% ipython --no-banner

In [1]: import numpy as np

In [2]: np.set_printoptions(suppress=True, linewidth=200)

In [3]: rnd = lambda a: np.round(a, 2) + 0

In [4]: m1 = np.load("test3.npy")

In [5]: print(m1)
[[0 1 0 0 1]
 [1 0 0 0 1]
 [0 0 0 1 0]
 [0 0 1 0 0]
 [1 1 0 0 0]]

In [6]: vals, V = np.linalg.eigh(m1)

In [7]: x = np.array([1, 2, 2, -2, -2])

In [8]: print(np.abs(m1).sum(axis=1).max(), rnd(np.abs(vals).max()))
2 2.0

In [9]: print(rnd(x @ m1 @ x / (x @ x)), rnd(vals[0]), rnd(vals[-1]))
-0.94 -1.0 2.0

In [10]: print(rnd(V * np.maximum(vals, 0) @ V.T))
[[0.67 0.67 0.   0.   0.67]
 [0.67 0.67 0.   0.   0.67]
 [0.   0.   0.5  0.5  0.  ]
 [0.   0.   0.5  0.5  0.  ]
 [0.67 0.67 0.   0.   0.67]]

In [11]: W0 = np.load("case15.npy")

In [12]: print(W0)
[[-0.3  0.1  2. ]
 [ 0.5  1.1  0.5]
 [ 0.3 -1.1  0.3]]

In [13]: B = np.array([[-1, 2], [2, 3]])

In [14]: basis = np.kron(B, W0)

In [15]: print(np.linalg.matrix_rank(basis))
6

In [16]: q = W0.astype(float).copy()

In [17]: for j in range(3):
    ...:     q[:, j] -= q[:, :j] @ (q[:, :j].T @ q[:, j])
    ...:     q[:, j] /= np.linalg.norm(q[:, j])
    ...: 

In [18]: print(rnd(q))
[[-0.46  0.15  0.88]
 [ 0.76  0.57  0.3 ]
 [ 0.46 -0.8   0.38]]

In [19]: print(rnd(q.T @ W0))
[[ 0.66  0.29 -0.4 ]
 [ 0.    1.53  0.35]
 [ 0.    0.    2.02]]

In [20]: print(rnd(q.T @ q))
[[1. 0. 0.]
 [0. 1. 0.]
 [0. 0. 1.]]

In [21]: K = np.loadtxt("out0.csv", delimiter=",")

In [22]: print(K)
[[-3. -2. -1.]
 [ 0.  1.  2.]
 [ 3.  4.  5.]
 [ 6.  7.  8.]
 [ 9. 10. 11.]]

In [23]: rk = np.linalg.matrix_rank(K)

In [24]: print(rk)
2

In [25]: null = np.linalg.svd(K)[2][rk:].T

In [26]: print(np.allclose(K @ null, 0))
True

In [27]: print([int(np.linalg.matrix_rank(K[:, :j + 1])) for j in range(3)])
[1, 2, 2]

In [28]: print([int(np.linalg.matrix_rank(np.delete(K, i, axis=0))) for i in range(5)])
[2, 2, 2, 2, 2]

In [29]: print(null.shape)
(3, 1)
